% ipython --no-banner

In [1]: import numpy as np

In [2]: import numpy.linalg as la

In [3]: np.set_printoptions(precision=4, suppress=True, linewidth=160, floatmode="fixed")

In [4]: arr = np.load("block16.npy")

In [5]: arr
Out[5]: 
array([[ 8.0000,  4.0000,  5.0000,  1.0000],
       [ 9.0000,  6.0000,  1.0000,  5.0000],
       [ 0.0000,  0.0000,  0.0000,  0.0000],
       [ 0.0000,  0.0000, -3.0000, -2.0000]])

In [6]: # rows and columns are dependent

In [7]: left, sigma, vt = la.svd(arr, full_matrices=False)

In [8]: np.round(left.T @ arr @ vt.T, 4) + 0
Out[8]: 
array([[15.2996,  0.0000,  0.0000,  0.0000],
       [ 0.0000,  4.4093,  0.0000,  0.0000],
       [ 0.0000,  0.0000,  2.9123,  0.0000],
       [ 0.0000,  0.0000,  0.0000,  0.0000]])

In [9]: sigma
Out[9]: array([15.2996,  4.4093,  2.9123,  0.0000])

In [10]: np.cumsum(sigma ** 2) / np.sum(sigma ** 2)
Out[10]: array([0.8934, 0.9676, 1.0000, 1.0000])

In [11]: (sigma > 1e-8).sum()
Out[11]: np.int64(3)

In [12]: np.round(vt @ vt.T, 4) + 0
Out[12]: 
array([[1.0000, 0.0000, 0.0000, 0.0000],
       [0.0000, 1.0000, 0.0000, 0.0000],
       [0.0000, 0.0000, 1.0000, 0.0000],
       [0.0000, 0.0000, 0.0000, 1.0000]])

In [13]: th = np.radians(30)

In [14]: Rm = np.eye(4)

In [15]: Rm[1, 1] = Rm[0, 0] = np.cos(th)

In [16]: Rm[1, 0], Rm[0, 1] = -np.sin(th), np.sin(th)

In [17]: Rm
Out[17]: 
array([[ 0.8660,  0.5000,  0.0000,  0.0000],
       [-0.5000,  0.8660,  0.0000,  0.0000],
       [ 0.0000,  0.0000,  1.0000,  0.0000],
       [ 0.0000,  0.0000,  0.0000,  1.0000]])

In [18]: A2 = arr @ Rm.T

In [19]: np.abs(A2 - arr).max(axis=0)
Out[19]: array([1.7942, 5.3038, 0.0000, 0.0000])

In [20]: np.allclose(arr @ arr.T, A2 @ A2.T)
Out[20]: True

In [21]: np.round(la.norm(arr, 2) / la.norm(arr), 4)
Out[21]: np.float64(0.9452)

In [22]: [round(float(x), 4) for x in la.svd(arr, compute_uv=False)[:3]]
Out[22]: [15.2996, 4.4093, 2.9123]

In [23]: la.matrix_rank(arr, rtol=0.1)
Out[23]: np.int64(3)

In [24]: la.cond(arr) > 100
Out[24]: np.True_
